$ python3 -q
>>> import numpy as np
>>> from numpy import linalg as LA
>>> np.set_printoptions(precision=2, suppress=True, linewidth=120)
>>> M = np.load("dump.npy")
>>> M
array([[-0.16, -0.94, -0.31],
       [ 0.7 ,  0.12, -0.71],
       [ 0.7 , -0.33,  0.64]])
>>> out = M / LA.norm(M, axis=1, keepdims=True)
>>> C2 = out @ out.T
>>> np.argwhere(np.triu(np.abs(C2) > 0.95, 1))
array([], shape=(0, 2), dtype=int64)
>>> C2.round(2) + 0
array([[1., 0., 0.],
       [0., 1., 0.],
       [0., 0., 1.]])
>>> print((C2 - 2 * np.eye(3)).round(6).argmax(axis=1))
[1 0 0]
>>> LA.norm(out, axis=1)
array([1., 1., 1.])
>>> E = np.array([[-2, 3, -1, 2, 2], [1, -3, 1, 2, 0], [3, 0, -2, 1, 1]])
>>> E[-1] = E[0] + 3 * E[1]
>>> E
array([[-2,  3, -1,  2,  2],
       [ 1, -3,  1,  2,  0],
       [ 1, -6,  2,  8,  2]])
>>> def softmax(z):
...     e = np.exp(z - z.max(axis=-1, keepdims=True))
...     return e / e.sum(axis=-1, keepdims=True)
... 
>>> np.round(softmax(10 * E[1]), 2) + 0
array([0., 0., 0., 1., 0.])
>>> att = E @ E.T / np.sqrt(5)
>>> print(np.round(softmax(att + np.triu(np.full(att.shape, -np.inf), 1)), 2) + 0)
[[1. 0. 0.]
 [0. 1. 0.]
 [0. 0. 1.]]
>>> rk = LA.matrix_rank(E)
>>> rk
np.int64(2)
>>> ns = LA.svd(E)[2][rk:].T
>>> LA.matrix_rank(E.T @ E), LA.matrix_rank(E @ E.T)
(np.int64(2), np.int64(2))
>>> print(ns @ ns.T)
[[ 0.81  0.32 -0.11  0.12  0.17]
 [ 0.32  0.29  0.24  0.16 -0.16]
 [-0.11  0.24  0.92 -0.05  0.05]
 [ 0.12  0.16 -0.05  0.2  -0.35]
 [ 0.17 -0.16  0.05 -0.35  0.77]]
>>> [int(LA.matrix_rank(E[:i])) for i in range(1, len(E) + 1)]
[1, 2, 2]
>>> np.round(E @ ns, 2) + 0
array([[0., 0., 0.],
       [0., 0., 0.],
       [0., 0., 0.]])
>>> np.allclose(E @ ns, 0)
True
>>> W0 = np.load("x.npy")
>>> W0
array([[ 7, -6,  0,  0],
       [ 7, -7,  0,  0],
       [ 0,  0,  7, -6],
       [ 0,  0,  7, -7]])
>>> x0 = np.array([5, -8, -4, 1])
>>> np.einsum("ij,j->i", W0, x0)
array([ 83,  91, -34, -35])
>>> LA.norm(W0 @ x0) <= LA.norm(W0, 2) * LA.norm(x0) + 1e-9
np.True_
>>> W0 @ np.ones(4)
array([1., 0., 1., 0.])
>>> print((W0 * x0).sum(axis=1))
[ 83  91 -34 -35]
>>> W0 @ x0
array([ 83,  91, -34, -35])
>>> np.sign((W0 @ x0).round(6))
array([ 1,  1, -1, -1])
